% ipython --no-banner

In [1]: import numpy as np

In [2]: np.set_printoptions(suppress=True, linewidth=140)

In [3]: def tidy(a):
   ...:     return np.round(a, 2) + 0
   ...: 

In [4]: rng = np.random.default_rng(408246)

In [5]: ang = rng.uniform(0, 2 * np.pi, 43)

In [6]: q, _ = np.linalg.qr(np.array([[-0.6, 0.5],
   ...:     [0.6, 0.7],
   ...:     [0.5, 1.9],
   ...:     [0.5, -0.3],
   ...:     [-0.5, -0.4],
   ...:     [1.0, 1.2],
   ...:     [-0.9, -1.5],
   ...:     [1.0, 1.5],
   ...:     [-0.9, 0.1],
   ...:     [1.4, -1.4]]))

In [7]: E = 3 * np.c_[np.cos(ang), np.sin(ang)] @ q.T

In [8]: tidy(E)
Out[8]: 
array([[ 0.95, -0.07,  0.9 , -0.71,  0.2 , -0.1 , -0.22,  0.12,  0.95, -2.4 ],
       [ 0.96, -0.24,  0.59, -0.73,  0.31, -0.39,  0.09, -0.2 ,  1.06, -2.39],
       [-0.93,  0.39, -0.27,  0.72, -0.41,  0.63, -0.38,  0.5 , -1.1 ,  2.28],
       [ 0.77,  0.3 ,  1.43, -0.54, -0.09,  0.53, -0.85,  0.8 ,  0.57, -2.  ],
       [-0.92,  0.43, -0.19,  0.72, -0.43,  0.7 , -0.45,  0.57, -1.11,  2.24],
       [-0.51, -0.54, -1.6 ,  0.32,  0.29, -0.93,  1.2 , -1.19, -0.2 ,  1.39],
       [-0.41, -0.6 , -1.61,  0.24,  0.35, -1.03,  1.28, -1.29, -0.06,  1.15],
       [-0.9 ,  0.46, -0.1 ,  0.71, -0.45,  0.75, -0.52,  0.64, -1.11,  2.19],
       [-0.62,  0.71,  0.68,  0.53, -0.58,  1.18, -1.09,  1.2 , -0.98,  1.43],
       [ 0.88, -0.5 ,  0.  , -0.69,  0.47, -0.82,  0.6 , -0.72,  1.11, -2.12],
       [ 0.88, -0.49,  0.03, -0.7 ,  0.47, -0.8 ,  0.58, -0.7 ,  1.11, -2.14],
       [-0.97,  0.2 , -0.67,  0.73, -0.28,  0.31, -0.02,  0.12, -1.04,  2.4 ],
       [-0.37,  0.77,  1.09,  0.35, -0.58,  1.3 , -1.31,  1.4 , -0.77,  0.78],
       [-0.79,  0.6 ,  0.3 ,  0.64, -0.53,  1.  , -0.83,  0.95, -1.08,  1.87],
       [-0.4 , -0.61, -1.61,  0.24,  0.35, -1.04,  1.29, -1.29, -0.06,  1.13],
       [ 0.57,  0.5 ,  1.58, -0.37, -0.25,  0.86, -1.15,  1.13,  0.27, -1.53],
       [-0.74,  0.64,  0.42,  0.61, -0.55,  1.06, -0.92,  1.03, -1.06,  1.75],
       [-0.36, -0.63, -1.61,  0.2 ,  0.37, -1.08,  1.32, -1.32,  0.  ,  1.03],
       [ 0.89, -0.47,  0.07, -0.7 ,  0.46, -0.77,  0.55, -0.67,  1.11, -2.16],
       [-0.65, -0.43, -1.54,  0.44,  0.19, -0.74,  1.04, -1.01, -0.39,  1.73],
       [-0.1 ,  0.77,  1.38,  0.15, -0.54,  1.31, -1.41,  1.48, -0.52,  0.11],
       [-0.49, -0.55, -1.6 ,  0.31,  0.3 , -0.95,  1.22, -1.21, -0.18,  1.36],
       [ 0.65, -0.69, -0.62, -0.55,  0.57, -1.15,  1.05, -1.16,  1.  , -1.51],
       [ 0.76,  0.31,  1.43, -0.53, -0.09,  0.54, -0.86,  0.81,  0.57, -1.99],
       [ 0.74,  0.33,  1.46, -0.51, -0.11,  0.59, -0.91,  0.86,  0.53, -1.94],
       [-0.91,  0.43, -0.17,  0.71, -0.43,  0.71, -0.47,  0.58, -1.11,  2.23],
       [ 0.96, -0.1 ,  0.86, -0.72,  0.21, -0.14, -0.17,  0.07,  0.97, -2.4 ],
       [-0.81,  0.58,  0.23,  0.65, -0.52,  0.96, -0.78,  0.9 , -1.09,  1.93],
       [ 0.95, -0.05,  0.95, -0.7 ,  0.18, -0.05, -0.27,  0.17,  0.93, -2.39],
       [ 0.83,  0.22,  1.33, -0.59, -0.02,  0.39, -0.72,  0.65,  0.68, -2.14],
       [-0.87, -0.15, -1.24,  0.63, -0.03, -0.27,  0.6 , -0.53, -0.76,  2.24],
       [-0.49, -0.55, -1.6 ,  0.31,  0.3 , -0.95,  1.22, -1.21, -0.17,  1.35],
       [-0.24, -0.68, -1.59,  0.11,  0.43, -1.16,  1.37, -1.4 ,  0.14,  0.74],
       [-0.63, -0.44, -1.55,  0.42,  0.2 , -0.77,  1.07, -1.03, -0.37,  1.69],
       [ 0.79,  0.27,  1.39, -0.56, -0.06,  0.48, -0.81,  0.75,  0.61, -2.06],
       [ 0.63, -0.7 , -0.66, -0.53,  0.57, -1.17,  1.08, -1.19,  0.99, -1.47],
       [ 0.62,  0.46,  1.56, -0.41, -0.22,  0.79, -1.09,  1.06,  0.34, -1.65],
       [ 0.04, -0.76, -1.44, -0.1 ,  0.53, -1.29,  1.42, -1.48,  0.45,  0.06],
       [ 0.12,  0.73,  1.53, -0.02, -0.48,  1.24, -1.41,  1.45, -0.28, -0.44],
       [-0.93,  0.4 , -0.24,  0.72, -0.41,  0.65, -0.4 ,  0.52, -1.11,  2.27],
       [-0.75,  0.63,  0.4 ,  0.61, -0.54,  1.05, -0.9 ,  1.02, -1.06,  1.77],
       [-0.79,  0.6 ,  0.28,  0.64, -0.53,  0.99, -0.82,  0.94, -1.08,  1.88],
       [ 0.09, -0.77, -1.39, -0.14,  0.54, -1.31,  1.41, -1.48,  0.5 , -0.08]])

In [9]: # looks like rank 2

In [10]: tidy(np.linalg.norm(E, axis=0))
Out[10]: array([ 4.71,  3.42,  7.34,  3.56,  2.6 ,  5.77,  6.23,  6.47,  5.27, 11.75])

In [11]: tidy(np.linalg.norm(E, "nuc"))
Out[11]: np.float64(27.78)
